>>> import numpy as np
>>> from numpy import linalg as LA
>>> np.set_printoptions(precision=2, suppress=True, linewidth=140)
>>> tidy = lambda a: np.round(a, 2) + 0
>>> X = np.array([[0, -2, 0, 0, 0, 0],
...     [2, 0, 0, 0, 0, 0],
...     [0, 0, 0, -2, 0, 0],
...     [0, 0, 0, 0, 0, 1],
...     [0, 0, 2, 0, 0, 0],
...     [0, 0, 0, 0, 2, 0]])
>>> print(X)
[[ 0 -2  0  0  0  0]
 [ 2  0  0  0  0  0]
 [ 0  0  0 -2  0  0]
 [ 0  0  0  0  0  1]
 [ 0  0  2  0  0  0]
 [ 0  0  0  0  2  0]]
>>> # splits into 2 blocks
>>> rng = np.random.default_rng(45)
>>> z = rng.permutation(6)
>>> print(z)
[5 2 0 1 3 4]
>>> A2 = X[z][:, z]
>>> print(tidy(LA.det(A2)), tidy(LA.det(X[z])))
32.0 -32.0
>>> print(np.diag(A2))
[0 0 0 0 0 0]
>>> print(A2)
[[ 0  0  0  0  0  2]
 [ 0  0  0  0 -2  0]
 [ 0  0  0 -2  0  0]
 [ 0  0  2  0  0  0]
 [ 1  0  0  0  0  0]
 [ 0  2  0  0  0  0]]
>>> print(tidy(LA.svd(A2, compute_uv=False)))
[2. 2. 2. 2. 2. 1.]
>>> print(A2.T @ A2)
[[1 0 0 0 0 0]
 [0 4 0 0 0 0]
 [0 0 4 0 0 0]
 [0 0 0 4 0 0]
 [0 0 0 0 4 0]
 [0 0 0 0 0 4]]
>>> print(tidy(LA.pinv(A2)))
[[ 0.   0.   0.   0.   1.   0. ]
 [ 0.   0.   0.   0.   0.   0.5]
 [ 0.   0.   0.   0.5  0.   0. ]
 [ 0.   0.  -0.5  0.   0.   0. ]
 [ 0.  -0.5  0.   0.   0.   0. ]
 [ 0.5  0.   0.   0.   0.   0. ]]
>>> print(A2[:, 0] @ A2[:, 3])
0
>>> print(tidy(LA.norm(A2, axis=0)))
[1. 2. 2. 2. 2. 2.]
>>> C2 = X.T @ X
>>> print(tidy(LA.svd(X, compute_uv=False) ** 2))
[4. 4. 4. 4. 4. 1.]
>>> print(np.allclose(C2, C2.T))
True
>>> print(np.diag(C2))
[4 4 4 4 4 1]
>>> print(C2)
[[4 0 0 0 0 0]
 [0 4 0 0 0 0]
 [0 0 4 0 0 0]
 [0 0 0 4 0 0]
 [0 0 0 0 4 0]
 [0 0 0 0 0 1]]
>>> print(tidy(LA.eigvalsh(C2)[::-1]))
[4. 4. 4. 4. 4. 1.]
>>> mat = np.load("x.npy")
>>> print(mat)
[[  0.6  -1.3   0.9  -0.4 -26.   -0.5   0.6   1.1   0.5  -1.1]
 [  0.3  -0.5   0.1   0.5 -22.    1.4  -1.6   1.2  -1.4   0.1]
 [  1.1   2.2   1.    0.1  -6.   -0.1  -1.9  -0.3  -1.2   0.6]
 [  0.6  -0.7   2.6   0.3  12.   -0.4   0.8   0.2  -0.7   0.2]
 [  0.8   1.   -0.4   0.3  10.   -2.    0.2  -2.8   0.1   0.3]
 [  0.5   2.8  -0.6   0.6 -10.    0.6   0.   -1.5   0.1   0.6]
 [ -0.3  -2.   -0.1   0.  -10.    0.2  -0.7   0.6   1.    0.5]
 [ -0.2  -0.4  -1.1   0.2  -2.    0.5   1.3  -1.2   0.8   0.1]]
>>> t3 = np.stack([mat, 3 * mat, mat[::-1]])
>>> print((t3 @ mat.T).shape)
(3, 8, 8)
>>> def softmax(z):
...     e = np.exp(z - z.max(axis=-1, keepdims=True))
...     return e / e.sum(axis=-1, keepdims=True)
... 
>>> print(tidy(softmax(mat[6])))
[0.07 0.01 0.08 0.09 0.   0.11 0.05 0.17 0.25 0.15]
>>> print(tidy(softmax(10 * mat[6])))
[0.   0.   0.   0.   0.   0.   0.   0.02 0.98 0.01]
>>> print(tidy(softmax(mat[6] + -2)))
[0.07 0.01 0.08 0.09 0.   0.11 0.05 0.17 0.25 0.15]
>>> scores = mat @ mat.T / np.sqrt(10)
>>> print(softmax(scores).round(6).argmax(axis=1))
[0 0 0 3 3 0 0 0]
>>> print(tidy(softmax(scores)[6] @ mat))
[  0.6  -1.3   0.9  -0.4 -26.   -0.5   0.6   1.1   0.5  -1.1]
>>> print(tidy(softmax(scores)))
[[1.   0.   0.   0.   0.   0.   0.   0.  ]
 [1.   0.   0.   0.   0.   0.   0.   0.  ]
 [0.99 0.01 0.   0.   0.   0.   0.   0.  ]
 [0.   0.   0.   1.   0.   0.   0.   0.  ]
 [0.   0.   0.   0.84 0.16 0.   0.   0.  ]
 [1.   0.   0.   0.   0.   0.   0.   0.  ]
 [1.   0.   0.   0.   0.   0.   0.   0.  ]
 [0.97 0.03 0.   0.   0.   0.   0.   0.  ]]
>>> A = np.loadtxt("run1.csv", delimiter=",")
>>> print(tidy(A))
[[-0.43  0.08 -0.46  0.76  0.11  0.03  0.09]
 [ 0.55 -0.62  0.17  0.43  0.14  0.19  0.21]
 [-0.3  -0.69 -0.51 -0.41  0.05  0.02 -0.04]
 [-0.13  0.06  0.02 -0.15 -0.22  0.01  0.95]
 [-0.21 -0.13  0.17  0.1  -0.73  0.57 -0.18]
 [ 0.43  0.01 -0.42  0.09 -0.6  -0.52 -0.06]
 [ 0.43  0.35 -0.53 -0.17  0.13  0.61  0.05]]
>>> # keeps lengths
>>> x = np.array([-1, -2, -3, -3, -1, -3, -3])
>>> print(tidy(np.sort(np.abs(np.degrees(np.angle(LA.eigvals(A)))))))
[  0.   111.44 111.44 134.31 134.31 152.83 152.83]
>>> print(tidy(A.T @ (A @ x)))
[-1. -2. -3. -3. -1. -3. -3.]
>>> print(7 - LA.matrix_rank(A - np.eye(7), tol=1e-8))
1
>>> x = np.array([1, -2, 2, 1, 0, -2, -2])
>>> target = A @ x
>>> b, lr = np.zeros(7), 1 / LA.norm(A, 2) ** 2
>>> for i in range(8):
...     b -= lr * A.T @ (A @ b - target)
...     if i % 2 == 0: print(i, round(LA.norm(A @ b - target), 2))
... 
0 0.0
2 0.0
4 0.0
6 0.0
>>> print(tidy(LA.cond(A)))
1.0
>>> Q, vecs = LA.qr(A[:, :5])[0], LA.qr(A[:, 5:])[0]
>>> sigma = LA.svd(Q.T @ vecs, compute_uv=False)
>>> print(tidy(np.degrees(np.arccos(sigma.clip(0, 1)))))
[90. 90.]
>>> print((sigma > 0.9).sum())
0
>>> print(tidy(LA.svd(A, compute_uv=False)))
[1. 1. 1. 1. 1. 1. 1.]
>>> print(tidy(A.T @ A))
[[1. 0. 0. 0. 0. 0. 0.]
 [0. 1. 0. 0. 0. 0. 0.]
 [0. 0. 1. 0. 0. 0. 0.]
 [0. 0. 0. 1. 0. 0. 0.]
 [0. 0. 0. 0. 1. 0. 0.]
 [0. 0. 0. 0. 0. 1. 0.]
 [0. 0. 0. 0. 0. 0. 1.]]
>>> print(tidy(LA.pinv(A)))
[[-0.43  0.55 -0.3  -0.13 -0.21  0.43  0.43]
 [ 0.08 -0.62 -0.69  0.06 -0.13  0.01  0.35]
 [-0.46  0.17 -0.51  0.02  0.17 -0.42 -0.53]
 [ 0.76  0.43 -0.41 -0.15  0.1   0.09 -0.17]
 [ 0.11  0.14  0.05 -0.22 -0.73 -0.6   0.13]
 [ 0.03  0.19  0.02  0.01  0.57 -0.52  0.61]
 [ 0.09  0.21 -0.04  0.95 -0.18 -0.06  0.05]]
